% python3 -q
>>> import numpy as np
>>> np.set_printoptions(suppress=True, linewidth=200)
>>> def tidy(a):
...     return np.round(a, 2) + 0
... 
>>> A = np.load("w.npy")
>>> A
array([[ 6.,  6., -6.,  2.,  6.,  2.,  0.,  4.,  2., -4.],
       [ 6., 11., -9.,  3.,  9.,  3.,  0.,  6.,  3., -6.],
       [-6., -9., 11., -3., -9., -3.,  0., -6., -3.,  6.],
       [ 2.,  3., -3.,  3.,  3.,  1.,  0.,  2.,  1., -2.],
       [ 6.,  9., -9.,  3., 11.,  3.,  0.,  6.,  3., -6.],
       [ 2.,  3., -3.,  1.,  3.,  3.,  0.,  2.,  1., -2.],
       [ 0.,  0.,  0.,  0.,  0.,  0.,  2.,  0.,  0.,  0.],
       [ 4.,  6., -6.,  2.,  6.,  2.,  0.,  6.,  2., -4.],
       [ 2.,  3., -3.,  1.,  3.,  1.,  0.,  2.,  3., -2.],
       [-4., -6.,  6., -2., -6., -2.,  0., -4., -2.,  6.]])
>>> rng = np.random.default_rng(3486)
>>> idx = rng.permutation(10)
>>> idx
array([7, 8, 3, 4, 6, 5, 9, 0, 1, 2])
>>> Y = A[idx][:, idx]
>>> np.allclose(Y, A)
False
>>> print(np.diag(Y))
[ 6.  3.  3. 11.  2.  3.  6.  6. 11. 11.]
>>> np.trace(Y)
np.float64(62.0)
>>> Y
array([[ 6.,  2.,  2.,  6.,  0.,  2., -4.,  4.,  6., -6.],
       [ 2.,  3.,  1.,  3.,  0.,  1., -2.,  2.,  3., -3.],
       [ 2.,  1.,  3.,  3.,  0.,  1., -2.,  2.,  3., -3.],
       [ 6.,  3.,  3., 11.,  0.,  3., -6.,  6.,  9., -9.],
       [ 0.,  0.,  0.,  0.,  2.,  0.,  0.,  0.,  0.,  0.],
       [ 2.,  1.,  1.,  3.,  0.,  3., -2.,  2.,  3., -3.],
       [-4., -2., -2., -6.,  0., -2.,  6., -4., -6.,  6.],
       [ 4.,  2.,  2.,  6.,  0.,  2., -4.,  6.,  6., -6.],
       [ 6.,  3.,  3.,  9.,  0.,  3., -6.,  6., 11., -9.],
       [-6., -3., -3., -9.,  0., -3.,  6., -6., -9., 11.]])
>>> print(tidy(np.linalg.det(Y)), tidy(np.linalg.det(A[idx])))
22528.0 22528.0
>>> tidy(np.sort(np.abs(np.linalg.eigvals(Y))))
array([ 2.,  2.,  2.,  2.,  2.,  2.,  2.,  2.,  2., 44.])
>>> G = A.T @ A
>>> print(np.linalg.matrix_rank(G))
10
>>> np.trace(G), (A ** 2).sum()
(np.float64(1972.0), np.float64(1972.0))
>>> np.diag(G)
array([188., 418., 418.,  50., 418.,  50.,   4., 188.,  50., 188.])
>>> tidy(np.linalg.eigvalsh(G)[::-1])
array([1936.,    4.,    4.,    4.,    4.,    4.,    4.,    4.,    4.,    4.])
>>> np.allclose(G, G.T)
True
>>> tidy(np.linalg.svd(A, compute_uv=False) ** 2)
array([1936.,    4.,    4.,    4.,    4.,    4.,    4.,    4.,    4.,    4.])
>>> G
array([[ 188.,  276., -276.,   92.,  276.,   92.,    0.,  184.,   92., -184.],
       [ 276.,  418., -414.,  138.,  414.,  138.,    0.,  276.,  138., -276.],
       [-276., -414.,  418., -138., -414., -138.,    0., -276., -138.,  276.],
       [  92.,  138., -138.,   50.,  138.,   46.,    0.,   92.,   46.,  -92.],
       [ 276.,  414., -414.,  138.,  418.,  138.,    0.,  276.,  138., -276.],
       [  92.,  138., -138.,   46.,  138.,   50.,    0.,   92.,   46.,  -92.],
       [   0.,    0.,    0.,    0.,    0.,    0.,    4.,    0.,    0.,    0.],
       [ 184.,  276., -276.,   92.,  276.,   92.,    0.,  188.,   92., -184.],
       [  92.,  138., -138.,   46.,  138.,   46.,    0.,   92.,   50.,  -92.],
       [-184., -276.,  276.,  -92., -276.,  -92.,    0., -184.,  -92.,  188.]])
>>> print(tidy(np.sort(np.linalg.eigvals(A).real)))
[ 2.  2.  2.  2.  2.  2.  2.  2.  2. 44.]
>>> m1 = np.loadtxt("test3.csv", delimiter=",")
>>> print(m1)
[[3. 0. 0. 0. 0. 0. 0. 0. 0. 0.]
 [0. 2. 0. 0. 0. 0. 0. 0. 0. 0.]
 [0. 0. 0. 0. 0. 0. 0. 0. 0. 0.]
 [0. 0. 0. 1. 0. 0. 0. 0. 0. 0.]
 [0. 0. 0. 0. 2. 0. 0. 0. 0. 0.]
 [0. 0. 0. 0. 0. 0. 0. 0. 0. 0.]
 [0. 0. 0. 0. 0. 0. 2. 0. 0. 0.]
 [0. 0. 0. 0. 0. 0. 0. 0. 0. 0.]
 [0. 0. 0. 0. 0. 0. 0. 0. 0. 0.]
 [0. 0. 0. 0. 0. 0. 0. 0. 0. 0.]]
>>> np.diff(m1, axis=0)
array([[-3.,  2.,  0.,  0.,  0.,  0.,  0.,  0.,  0.,  0.],
       [ 0., -2.,  0.,  0.,  0.,  0.,  0.,  0.,  0.,  0.],
       [ 0.,  0.,  0.,  1.,  0.,  0.,  0.,  0.,  0.,  0.],
       [ 0.,  0.,  0., -1.,  2.,  0.,  0.,  0.,  0.,  0.],
       [ 0.,  0.,  0.,  0., -2.,  0.,  0.,  0.,  0.,  0.],
       [ 0.,  0.,  0.,  0.,  0.,  0.,  2.,  0.,  0.,  0.],
       [ 0.,  0.,  0.,  0.,  0.,  0., -2.,  0.,  0.,  0.],
       [ 0.,  0.,  0.,  0.,  0.,  0.,  0.,  0.,  0.,  0.],
       [ 0.,  0.,  0.,  0.,  0.,  0.,  0.,  0.,  0.,  0.]])
>>> print(tidy(np.linalg.svd(m1, compute_uv=False)))
[3. 2. 2. 2. 1. 0. 0. 0. 0. 0.]
>>> print(m1.sum(axis=0))
[3. 2. 0. 1. 2. 0. 2. 0. 0. 0.]
>>> np.linalg.matrix_rank(m1)
np.int64(5)
>>> m1 - m1[0]
array([[ 0.,  0.,  0.,  0.,  0.,  0.,  0.,  0.,  0.,  0.],
       [-3.,  2.,  0.,  0.,  0.,  0.,  0.,  0.,  0.,  0.],
       [-3.,  0.,  0.,  0.,  0.,  0.,  0.,  0.,  0.,  0.],
       [-3.,  0.,  0.,  1.,  0.,  0.,  0.,  0.,  0.,  0.],
       [-3.,  0.,  0.,  0.,  2.,  0.,  0.,  0.,  0.,  0.],
       [-3.,  0.,  0.,  0.,  0.,  0.,  0.,  0.,  0.,  0.],
       [-3.,  0.,  0.,  0.,  0.,  0.,  2.,  0.,  0.,  0.],
       [-3.,  0.,  0.,  0.,  0.,  0.,  0.,  0.,  0.,  0.],
       [-3.,  0.,  0.,  0.,  0.,  0.,  0.,  0.,  0.,  0.],
       [-3.,  0.,  0.,  0.,  0.,  0.,  0.,  0.,  0.,  0.]])
>>> m1.mean(axis=0)
array([0.3, 0.2, 0. , 0.1, 0.2, 0. , 0.2, 0. , 0. , 0. ])
>>> m1.sum(axis=1)
array([3., 2., 0., 1., 2., 0., 2., 0., 0., 0.])
>>> X = np.loadtxt("run17.csv", delimiter=",")
>>> X
array([[0., 0., 0., 1., 1., 0., 1., 0., 1., 0., 1., 1.],
       [0., 0., 1., 0., 0., 1., 0., 1., 0., 0., 0., 0.],
       [0., 1., 0., 0., 0., 0., 0., 1., 0., 0., 0., 0.],
       [1., 0., 0., 0., 1., 0., 1., 0., 1., 1., 1., 1.],
       [1., 0., 0., 1., 0., 0., 1., 0., 1., 0., 1., 1.],
       [0., 1., 0., 0., 0., 0., 0., 1., 0., 0., 0., 0.],
       [1., 0., 0., 1., 1., 0., 0., 0., 1., 0., 1., 1.],
       [0., 1., 1., 0., 0., 1., 0., 0., 0., 0., 0., 0.],
       [1., 0., 0., 1., 1., 0., 1., 0., 0., 1., 1., 0.],
       [0., 0., 0., 1., 0., 0., 0., 0., 1., 0., 1., 1.],
       [1., 0., 0., 1., 1., 0., 1., 0., 1., 1., 0., 1.],
       [1., 0., 0., 1., 1., 0., 1., 0., 0., 1., 1., 0.]])
>>> (X + X.T) / 2
array([[0., 0., 0., 1., 1., 0., 1., 0., 1., 0., 1., 1.],
       [0., 0., 1., 0., 0., 1., 0., 1., 0., 0., 0., 0.],
       [0., 1., 0., 0., 0., 0., 0., 1., 0., 0., 0., 0.],
       [1., 0., 0., 0., 1., 0., 1., 0., 1., 1., 1., 1.],
       [1., 0., 0., 1., 0., 0., 1., 0., 1., 0., 1., 1.],
       [0., 1., 0., 0., 0., 0., 0., 1., 0., 0., 0., 0.],
       [1., 0., 0., 1., 1., 0., 0., 0., 1., 0., 1., 1.],
       [0., 1., 1., 0., 0., 1., 0., 0., 0., 0., 0., 0.],
       [1., 0., 0., 1., 1., 0., 1., 0., 0., 1., 1., 0.],
       [0., 0., 0., 1., 0., 0., 0., 0., 1., 0., 1., 1.],
       [1., 0., 0., 1., 1., 0., 1., 0., 1., 1., 0., 1.],
       [1., 0., 0., 1., 1., 0., 1., 0., 0., 1., 1., 0.]])
>>> assert X == X.T
Traceback (most recent call last):
  File "<python-input-36>", line 1, in <module>
    assert X == X.T
           ^^^^^^^^
ValueError: The truth value of an array with more than one element is ambiguous. Use a.any() or a.all()
>>> tidy(np.linalg.det(X))
np.float64(0.0)
>>> X @ X
array([[6., 0., 0., 5., 5., 0., 5., 0., 4., 4., 5., 4.],
       [0., 3., 1., 0., 0., 1., 0., 2., 0., 0., 0., 0.],
       [0., 1., 2., 0., 0., 2., 0., 1., 0., 0., 0., 0.],
       [5., 0., 0., 7., 5., 0., 5., 0., 5., 3., 6., 5.],
       [5., 0., 0., 5., 6., 0., 5., 0., 4., 4., 5., 4.],
       [0., 1., 2., 0., 0., 2., 0., 1., 0., 0., 0., 0.],
       [5., 0., 0., 5., 5., 0., 6., 0., 4., 4., 5., 4.],
       [0., 2., 1., 0., 0., 1., 0., 3., 0., 0., 0., 0.],
       [4., 0., 0., 5., 4., 0., 4., 0., 6., 2., 5., 6.],
       [4., 0., 0., 3., 4., 0., 4., 0., 2., 4., 3., 2.],
       [5., 0., 0., 6., 5., 0., 5., 0., 5., 3., 7., 5.],
       [4., 0., 0., 5., 4., 0., 4., 0., 6., 2., 5., 6.]])
>>> tidy(np.abs(np.linalg.eigvals(X)).max())
np.float64(6.11)
>>> feats = np.loadtxt("x.csv", delimiter=",")
>>> feats
array([[  1.,  -7.,  -4.,   8.],
       [  6., -16.,  -8.,  16.],
       [  6., -15.,  -9.,  16.],
       [  6., -15., -12.,  19.]])
>>> print([round(float(x), 2) for x in np.linalg.svd(feats, compute_uv=False)[:3]])
[45.76, 3.02, 1.72]
>>> np.linalg.cond(feats) > 100
np.True_
>>> tidy(np.abs(np.linalg.svd(feats)[2][-1]))
array([0.24, 0.43, 0.59, 0.64])
>>> np.argsort(-np.linalg.norm(feats, axis=0).round(6), kind="stable")[:3]
array([3, 1, 2])
>>> print(tidy(np.linalg.norm(feats, 2) / np.linalg.norm(feats)))
1.0
>>> evals, vecs = np.linalg.eig(feats)
>>> tidy(np.sort(np.linalg.eigvals(feats @ feats)))
array([ 1.,  4.,  9., 25.])
>>> tidy(np.sort(np.linalg.eigvals(np.linalg.inv(feats))))
array([-1.  , -0.5 , -0.2 ,  0.33])
>>> Y = feats[0, 0] * feats[1:] - np.outer(feats[1:, 0], feats[0])
>>> Y
array([[  0.,  26.,  16., -32.],
       [  0.,  27.,  15., -32.],
       [  0.,  27.,  12., -29.]])
>>> print(np.linalg.matrix_rank(Y), np.linalg.matrix_rank(feats))
3 4
>>> Y = np.array([[1, 0, 1, 3, 4, 3, 0, 3, 4, 1, 1, 5, 1],
...     [4, 4, 0, 4, 5, 4, 1, 2, 2, 1, 1, 5, 3]])
>>> W0 = Y.T @ Y
>>> W0
array([[17, 16,  1, 19, 24, 19,  4, 11, 12,  5,  5, 25, 13],
       [16, 16,  0, 16, 20, 16,  4,  8,  8,  4,  4, 20, 12],
       [ 1,  0,  1,  3,  4,  3,  0,  3,  4,  1,  1,  5,  1],
       [19, 16,  3, 25, 32, 25,  4, 17, 20,  7,  7, 35, 15],
       [24, 20,  4, 32, 41, 32,  5, 22, 26,  9,  9, 45, 19],
       [19, 16,  3, 25, 32, 25,  4, 17, 20,  7,  7, 35, 15],
       [ 4,  4,  0,  4,  5,  4,  1,  2,  2,  1,  1,  5,  3],
       [11,  8,  3, 17, 22, 17,  2, 13, 16,  5,  5, 25,  9],
       [12,  8,  4, 20, 26, 20,  2, 16, 20,  6,  6, 30, 10],
       [ 5,  4,  1,  7,  9,  7,  1,  5,  6,  2,  2, 10,  4],
       [ 5,  4,  1,  7,  9,  7,  1,  5,  6,  2,  2, 10,  4],
       [25, 20,  5, 35, 45, 35,  5, 25, 30, 10, 10, 50, 20],
       [13, 12,  1, 15, 19, 15,  3,  9, 10,  4,  4, 20, 10]])
>>> vec = np.array([2, 3, -1, -2, 1, 3, 3, -2, -5, -2])
>>> rhs = A @ vec
>>> rhs
array([ 34.,  51., -47.,  11.,  47.,  21.,   6.,  26.,   5., -34.])
>>> tidy(np.linalg.solve(A, rhs + A[:, 2]))
array([ 2.,  3.,  0., -2.,  1.,  3.,  3., -2., -5., -2.])
>>> evals, vecs = np.linalg.eigh(X)
>>> print(tidy(vecs @ np.diag(evals) @ vecs.T))
[[0. 0. 0. 1. 1. 0. 1. 0. 1. 0. 1. 1.]
 [0. 0. 1. 0. 0. 1. 0. 1. 0. 0. 0. 0.]
 [0. 1. 0. 0. 0. 0. 0. 1. 0. 0. 0. 0.]
 [1. 0. 0. 0. 1. 0. 1. 0. 1. 1. 1. 1.]
 [1. 0. 0. 1. 0. 0. 1. 0. 1. 0. 1. 1.]
 [0. 1. 0. 0. 0. 0. 0. 1. 0. 0. 0. 0.]
 [1. 0. 0. 1. 1. 0. 0. 0. 1. 0. 1. 1.]
 [0. 1. 1. 0. 0. 1. 0. 0. 0. 0. 0. 0.]
 [1. 0. 0. 1. 1. 0. 1. 0. 0. 1. 1. 0.]
 [0. 0. 0. 1. 0. 0. 0. 0. 1. 0. 1. 1.]
 [1. 0. 0. 1. 1. 0. 1. 0. 1. 1. 0. 1.]
 [1. 0. 0. 1. 1. 0. 1. 0. 0. 1. 1. 0.]]
>>> print(tidy(np.abs(vecs[:, -1])))
[0.36 0.   0.   0.39 0.36 0.   0.36 0.   0.35 0.24 0.39 0.35]
>>> tidy(vecs.T @ vecs)
array([[1., 0., 0., 0., 0., 0., 0., 0., 0., 0., 0., 0.],
       [0., 1., 0., 0., 0., 0., 0., 0., 0., 0., 0., 0.],
       [0., 0., 1., 0., 0., 0., 0., 0., 0., 0., 0., 0.],
       [0., 0., 0., 1., 0., 0., 0., 0., 0., 0., 0., 0.],
       [0., 0., 0., 0., 1., 0., 0., 0., 0., 0., 0., 0.],
       [0., 0., 0., 0., 0., 1., 0., 0., 0., 0., 0., 0.],
       [0., 0., 0., 0., 0., 0., 1., 0., 0., 0., 0., 0.],
       [0., 0., 0., 0., 0., 0., 0., 1., 0., 0., 0., 0.],
       [0., 0., 0., 0., 0., 0., 0., 0., 1., 0., 0., 0.],
       [0., 0., 0., 0., 0., 0., 0., 0., 0., 1., 0., 0.],
       [0., 0., 0., 0., 0., 0., 0., 0., 0., 0., 1., 0.],
       [0., 0., 0., 0., 0., 0., 0., 0., 0., 0., 0., 1.]])
>>> np.unique(evals.round(6) + 0, return_counts=True)[1]
array([1, 1, 1, 4, 2, 1, 1, 1])
>>> print(tidy(evals))
[-2.32 -1.56 -1.4  -1.   -1.   -1.   -1.    0.    0.    0.61  2.56  6.11]
>>> tidy(evals.sum()), np.trace(X)
(np.float64(0.0), np.float64(0.0))
>>> tidy(np.linalg.eigvalsh(X + -1 * np.eye(12)))
array([-3.32, -2.56, -2.4 , -2.  , -2.  , -2.  , -2.  , -1.  , -1.  , -0.39,  1.56,  5.11])
